% ipython --no-banner

In [1]: import numpy as np

In [2]: np.set_printoptions(precision=2, suppress=True, linewidth=200)

In [3]: rnd = lambda a: np.round(a, 2) + 0

In [4]: arr = np.load("data.npy")

In [5]: arr
Out[5]: 
array([[ 0,  1,  2,  2,  0,  1,  1],
       [ 0,  0,  0,  2, -2,  1,  0],
       [ 0,  0,  0,  2,  1,  3,  1],
       [ 0,  0,  0,  0,  2, -1, -1],
       [ 0,  0,  0,  0,  0, -2, -2],
       [ 0,  0,  0,  0,  0,  0, -3],
       [ 0,  0,  0,  0,  0,  0,  0]])

In [6]: rnd(np.trace(np.linalg.pinv(arr) @ arr))
Out[6]: np.float64(5.0)

In [7]: rnd(arr @ np.linalg.pinv(arr) @ arr)
Out[7]: 
array([[ 0.,  1.,  2.,  2.,  0.,  1.,  1.],
       [ 0.,  0.,  0.,  2., -2.,  1.,  0.],
       [ 0.,  0.,  0.,  2.,  1.,  3.,  1.],
       [ 0.,  0.,  0.,  0.,  2., -1., -1.],
       [ 0.,  0.,  0.,  0.,  0., -2., -2.],
       [ 0.,  0.,  0.,  0.,  0.,  0., -3.],
       [ 0.,  0.,  0.,  0.,  0.,  0.,  0.]])

In [8]: np.unique(arr.round(6), axis=0).shape
Out[8]: (7, 7)

In [9]: rng = np.random.default_rng(170)

In [10]: z = rng.permutation(7)

In [11]: z
Out[11]: array([6, 3, 4, 5, 1, 2, 0])

In [12]: out = arr[z][:, z]

In [13]: print(rnd(np.sort(np.abs(np.linalg.eigvals(out)))))
[0. 0. 0. 0. 0. 0. 0.]

In [14]: rnd(np.linalg.det(out)), rnd(np.linalg.det(arr[z]))
Out[14]: (np.float64(0.0), np.float64(0.0))

In [15]: rnd(np.linalg.norm(arr, 2) / np.linalg.norm(arr))
Out[15]: np.float64(0.74)

In [16]: [round(float(x), 2) for x in np.linalg.svd(arr, compute_uv=False)[:3]]
Out[16]: [5.63, 3.3, 2.96]

In [17]: np.linalg.cond(arr) > 100
Out[17]: np.True_

In [18]: rnd(np.linalg.norm(arr, 1)), rnd(np.linalg.norm(arr, np.inf))
Out[18]: (np.float64(8.0), np.float64(7.0))

In [19]: print(rnd(np.linalg.norm(arr[0] - arr[2])))
3.16

In [20]: rnd(np.linalg.norm(arr, "nuc"))
Out[20]: np.float64(15.35)

In [21]: Q, _ = np.linalg.qr(np.array([[-0.5, 0.9, 1.7, 0.3, 0.1, 0.2, 0.5],
    ...:     [1.3, -0.9, 1.5, -0.4, 0.1, -0.3, -0.2],
    ...:     [-1.0, -1.2, -0.6, 1.1, -0.1, -2.2, -0.1],
    ...:     [-0.1, 0.0, -0.3, -0.1, -0.7, -1.8, -1.2],
    ...:     [-0.7, 1.3, 0.0, -0.1, -1.1, -0.2, 1.5],
    ...:     [0.8, 1.2, -0.6, -1.2, 0.5, 1.6, -1.3],
    ...:     [1.7, 0.0, 0.5, 0.8, 0.2, 2.5, -0.1]]))

In [22]: vals = np.array([3, 0, 1, 5, 6, 5, 3])

In [23]: X = Q @ np.diag(vals) @ Q.T

In [24]: rnd(X)
Out[24]: 
array([[ 2.04, -0.78,  1.13,  0.12, -1.34,  0.54,  0.18],
       [-0.78,  2.84, -0.7 ,  0.74,  0.86,  0.91, -0.55],
       [ 1.13, -0.7 ,  2.75,  0.38,  0.57,  0.89,  0.56],
       [ 0.12,  0.74,  0.38,  4.89,  0.75,  0.04,  0.1 ],
       [-1.34,  0.86,  0.57,  0.75,  3.57, -1.55,  0.28],
       [ 0.54,  0.91,  0.89,  0.04, -1.55,  2.74, -0.52],
       [ 0.18, -0.55,  0.56,  0.1 ,  0.28, -0.52,  4.17]])

In [25]: rnd(np.linalg.norm(X, 2) / np.linalg.norm(X))
Out[25]: np.float64(0.59)

In [26]: print(np.linalg.cond(X) > 100)
True

In [27]: print([round(float(x), 2) for x in np.linalg.svd(X, compute_uv=False)[:3]])
[6.0, 5.0, 5.0]

In [28]: np.unique(X.round(6), axis=0).shape
Out[28]: (7, 7)

In [29]: rnd(np.trace(np.linalg.pinv(X) @ X))
Out[29]: np.float64(6.0)

In [30]: rnd(np.linalg.norm(X))
Out[30]: np.float64(10.25)

In [31]: rnd(X.sum(axis=1))
Out[31]: array([1.9 , 3.33, 5.58, 7.02, 3.14, 3.05, 4.21])

In [32]: rnd(np.linalg.svd(X, compute_uv=False))
Out[32]: array([6., 5., 5., 3., 3., 1., 0.])

In [33]: print(np.linalg.matrix_rank(X))
6

In [34]: rnd(X.mean(axis=0))
Out[34]: array([0.27, 0.48, 0.8 , 1.  , 0.45, 0.44, 0.6 ])

In [35]: gram = X.T @ X

In [36]: (X @ X.T).shape
Out[36]: (7, 7)

In [37]: r = np.linalg.matrix_rank(X)

In [38]: r
Out[38]: np.int64(6)

In [39]: N = np.linalg.svd(X)[2][r:].T

In [40]: np.allclose(X @ N, 0)
Out[40]: True

In [41]: rnd(N @ N.T)
Out[41]: 
array([[ 0.12, -0.12, -0.18,  0.  ,  0.18,  0.18,  0.01],
       [-0.12,  0.11,  0.17,  0.  , -0.17, -0.17, -0.01],
       [-0.18,  0.17,  0.25,  0.  , -0.26, -0.25, -0.02],
       [ 0.  ,  0.  ,  0.  ,  0.  ,  0.  ,  0.  ,  0.  ],
       [ 0.18, -0.17, -0.26,  0.  ,  0.26,  0.25,  0.02],
       [ 0.18, -0.17, -0.25,  0.  ,  0.25,  0.25,  0.02],
       [ 0.01, -0.01, -0.02,  0.  ,  0.02,  0.02,  0.  ]])

In [42]: [int(np.linalg.matrix_rank(X[:i])) for i in range(1, len(X) + 1)]
Out[42]: [1, 2, 3, 4, 5, 6, 6]

In [43]: rnd(N[:, 0] / N[np.abs(N[:, 0]).round(6).argmax(), 0])
Out[43]: array([ 0.69, -0.66, -0.99,  0.  ,  1.  ,  0.98,  0.07])

In [44]: M = np.load("a.npy")

In [45]: rnd(M)
Out[45]: 
array([[-0.97,  0.23,  0.01, -0.12],
       [ 0.07, -0.13, -0.49, -0.86],
       [-0.14, -0.3 , -0.8 ,  0.49],
       [-0.21, -0.92,  0.33, -0.07]])

In [46]: def softmax(z):
    ...:     e = np.exp(z - z.max(axis=-1, keepdims=True))
    ...:     return e / e.sum(axis=-1, keepdims=True)
    ...: 

In [47]: rnd(softmax(10 * M[0]))
Out[47]: array([0.  , 0.88, 0.1 , 0.03])

In [48]: rnd(softmax(M[0]))
Out[48]: array([0.11, 0.36, 0.29, 0.25])

In [49]: rnd(softmax(M[0] + -1))
Out[49]: array([0.11, 0.36, 0.29, 0.25])

In [50]: S = M @ M.T / np.sqrt(4)

In [51]: softmax(S).round(6).argmax(axis=1)
Out[51]: array([0, 1, 2, 3])

In [52]: rnd(softmax(S))
Out[52]: 
array([[0.35, 0.22, 0.22, 0.22],
       [0.22, 0.35, 0.22, 0.22],
       [0.22, 0.22, 0.35, 0.22],
       [0.22, 0.22, 0.22, 0.35]])

In [53]: rnd(softmax(S)[0] @ M)
Out[53]: array([-0.4 , -0.21, -0.2 , -0.14])

In [54]: rnd(np.linalg.norm(M, axis=1))
Out[54]: array([1., 1., 1., 1.])

In [55]: rnd(np.linalg.norm(M, axis=0))
Out[55]: array([1., 1., 1., 1.])

In [56]: rnd(np.linalg.norm(M, "nuc"))
Out[56]: np.float64(4.0)

In [57]: rnd(np.linalg.norm(M, 1)), rnd(np.linalg.norm(M, np.inf))
Out[57]: (np.float64(1.64), np.float64(1.74))

In [58]: rnd(np.linalg.norm(M, 2))
Out[58]: np.float64(1.0)

In [59]: print(M[2] @ M[3])
0.0

In [60]: J = np.load("arr.npy")

In [61]: J
Out[61]: 
array([[55, 30, 34],
       [30, 83, 48],
       [34, 48, 53]])

In [62]: L = np.linalg.cholesky(J)

In [63]: rnd(L)
Out[63]: 
array([[7.42, 0.  , 0.  ],
       [4.05, 8.16, 0.  ],
       [4.58, 3.61, 4.35]])

In [64]: rnd(J / np.sqrt(np.outer(np.diag(J), np.diag(J))))
Out[64]: 
array([[1.  , 0.44, 0.63],
       [0.44, 1.  , 0.72],
       [0.63, 0.72, 1.  ]])

In [65]: np.linalg.eigvalsh(J).min() > 0
Out[65]: np.True_
